In [1]: import numpy as np

In [2]: import numpy.linalg as la

In [3]: np.set_printoptions(precision=1, suppress=True, linewidth=200)

In [4]: M = np.diag(10 * np.array([-7, 0, -2])) + np.array([[-3, 6, -8], [6, -6, -9], [3, -7, -5]])

In [5]: M
Out[5]: 
array([[-73,   6,  -8],
       [  6,  -6,  -9],
       [  3,  -7, -25]])

In [6]: def softmax(z):
   ...:     e = np.exp(z - z.max(axis=-1, keepdims=True))
   ...:     return e / e.sum(axis=-1, keepdims=True)
   ...: 

In [7]: np.round(softmax(M[2] + 5), 1) + 0
Out[7]: array([1., 0., 0.])

In [8]: print(softmax(M).sum(axis=1))
[1. 1. 1.]

In [9]: np.round(softmax(M[2]), 1) + 0
Out[9]: array([1., 0., 0.])

In [10]: scores = M @ M.T / np.sqrt(3)

In [11]: softmax(scores)[2] @ M
Out[11]: array([  3.,  -7., -25.])

In [12]: theta = np.radians(45)

In [13]: r_ = np.eye(3)

In [14]: r_[0, 0] = r_[2, 2] = np.cos(theta)

In [15]: r_[0, 2], r_[2, 0] = -np.sin(theta), np.sin(theta)

In [16]: r_
Out[16]: 
array([[ 0.7,  0. , -0.7],
       [ 0. ,  1. ,  0. ],
       [ 0.7,  0. ,  0.7]])

In [17]: A2 = M @ r_.T

In [18]: la.svd(M, compute_uv=False), la.svd(A2, compute_uv=False)
Out[18]: (array([73.9, 28.2,  2.6]), array([73.9, 28.2,  2.6]))

In [19]: round(float(la.det(r_)), 1), round(np.trace(r_), 1)
Out[19]: (1.0, np.float64(2.4))

In [20]: np.allclose(M @ M.T, A2 @ A2.T)
Out[20]: True

In [21]: A2
Out[21]: 
array([[-46. ,   6. , -57.3],
       [ 10.6,  -6. ,  -2.1],
       [ 19.8,  -7. , -15.6]])

In [22]: left, sig, vt = la.svd(M)

In [23]: np.argmax(sig[:-1] / (sig[1:] + 1e-6)) + 1
Out[23]: np.int64(2)

In [24]: sig
Out[24]: array([73.9, 28.2,  2.6])

In [25]: A2 = left[:, :2] @ np.diag(sig[:2]) @ vt[:2]

In [26]: la.matrix_rank(M, rtol=0.05)
Out[26]: np.int64(2)

In [27]: round(la.norm(M - A2) / la.norm(M), 1)
Out[27]: np.float64(0.0)

In [28]: round(np.abs(M - A2).max(), 1)
Out[28]: np.float64(2.3)

In [29]: A2
Out[29]: 
array([[-73. ,   6.2,  -8. ],
       [  6.3,  -3.7,  -9.7],
       [  2.9,  -7.9, -24.7]])

In [30]: round(np.log10(la.cond(M)))
Out[30]: 1

In [31]: np.abs(la.svd(M)[2][-1])
Out[31]: array([0.1, 0.9, 0.3])

In [32]: la.matrix_rank(M, rtol=0.1)
Out[32]: np.int64(2)

In [33]: [round(float(x), 1) for x in la.svd(M, compute_uv=False)[:3]]
Out[33]: [73.9, 28.2, 2.6]

In [34]: la.cond(M) > 100
Out[34]: np.False_

In [35]: K = np.loadtxt("layer3.csv", delimiter=",")

In [36]: print(K)
[[3. 0. 0. 0. 0.]
 [0. 1. 0. 0. 0.]
 [0. 0. 1. 0. 0.]
 [0. 0. 0. 3. 0.]
 [0. 0. 0. 0. 0.]]

In [37]: rank = la.matrix_rank(K)

In [38]: rank
Out[38]: np.int64(4)

In [39]: ns = la.svd(K)[2][rank:].T

In [40]: ns[:, 0] / ns[np.abs(ns[:, 0]).round(6).argmax(), 0]
Out[40]: array([0., 0., 0., 0., 1.])

In [41]: ns.shape
Out[41]: (5, 1)

In [42]: np.allclose(K @ ns, 0)
Out[42]: True

In [43]: K @ ns
Out[43]: 
array([[0.],
       [0.],
       [0.],
       [0.],
       [0.]])

In [44]: la.matrix_rank(K.T @ K), la.matrix_rank(K @ K.T)
Out[44]: (np.int64(4), np.int64(4))

In [45]: [int(la.matrix_rank(K[:i])) for i in range(1, len(K) + 1)]
Out[45]: [1, 2, 3, 4, 4]

In [46]: arr = np.load("mat.npy")

In [47]: arr
Out[47]: 
array([[ 0,  4, 11, 10],
       [13,  1,  0,  0],
       [ 0, 10, 18, 12],
       [ 0,  0,  0,  6],
       [ 2,  4,  4,  2],
       [ 0, 19, 18,  3],
       [ 0,  4, 11, 10],
       [ 1,  0,  0,  3],
       [ 0,  7, 18, 15],
       [ 0,  0,  0,  6],
       [ 0,  7, 18, 15],
       [ 0,  7, 11,  7],
       [ 0,  0,  0,  7],
       [ 0,  1,  4,  5],
       [ 0, 10, 11,  4],
       [ 0, 16, 18,  6],
       [ 0, 19, 18,  3]])

In [48]: Z = arr[[10, 15]].astype(float)

In [49]: for _ in range(3):
    ...:     idx = la.norm(arr[:, None] - Z, axis=-1).argmin(axis=1)
    ...:     Z = np.array([arr[idx == j].mean(axis=0) for j in range(2)])
    ...: 

In [50]: print(idx)
[0 0 1 0 0 1 0 0 1 0 1 0 0 0 1 1 1]

In [51]: Z
Out[51]: 
array([[ 1.6,  2.1,  4.1,  5.6],
       [ 0. , 12.6, 17. ,  8.3]])

In [52]: np.abs(Z[1] - Z[0]).argmax()
Out[52]: np.int64(2)

In [53]: np.bincount(idx)
Out[53]: array([10,  7])

In [54]: Z[1] - Z[0]
Out[54]: array([-1.6, 10.5, 12.9,  2.7])

In [55]: u = np.array([2, -3, -3])

In [56]: A2 = M + np.outer(u, np.eye(3)[2])

In [57]: round(la.det(A2) / la.det(M), 1), round(float(1 + la.solve(M, u)[2]), 1)
Out[57]: (np.float64(1.0), 1.0)

In [58]: A = np.abs(np.array([[-1, 0, 2, 3], [-3, -3, 1, -1], [-2, -1, 3, -1], [-1, 0, -3, -3]])) + np.eye(4)

In [59]: A = A / A.sum(axis=1, keepdims=True)

In [60]: A
Out[60]: 
array([[0.3, 0. , 0.3, 0.4],
       [0.3, 0.4, 0.1, 0.1],
       [0.2, 0.1, 0.5, 0.1],
       [0.1, 0. , 0.4, 0.5]])

In [61]: vec = np.array([0, 1, 1, 2])

In [62]: y = A @ vec

In [63]: y
Out[63]: array([1.1, 0.8, 0.9, 1.4])

In [64]: np.round(la.solve(A, y + A[:, 1]), 1) + 0
Out[64]: array([0., 2., 1., 2.])

In [65]: np.round(la.solve(A, A[:, 2]), 1) + 0
Out[65]: array([0., 0., 1., 0.])

In [66]: np.round(la.solve(A, y), 1) + 0
Out[66]: array([0., 1., 1., 2.])
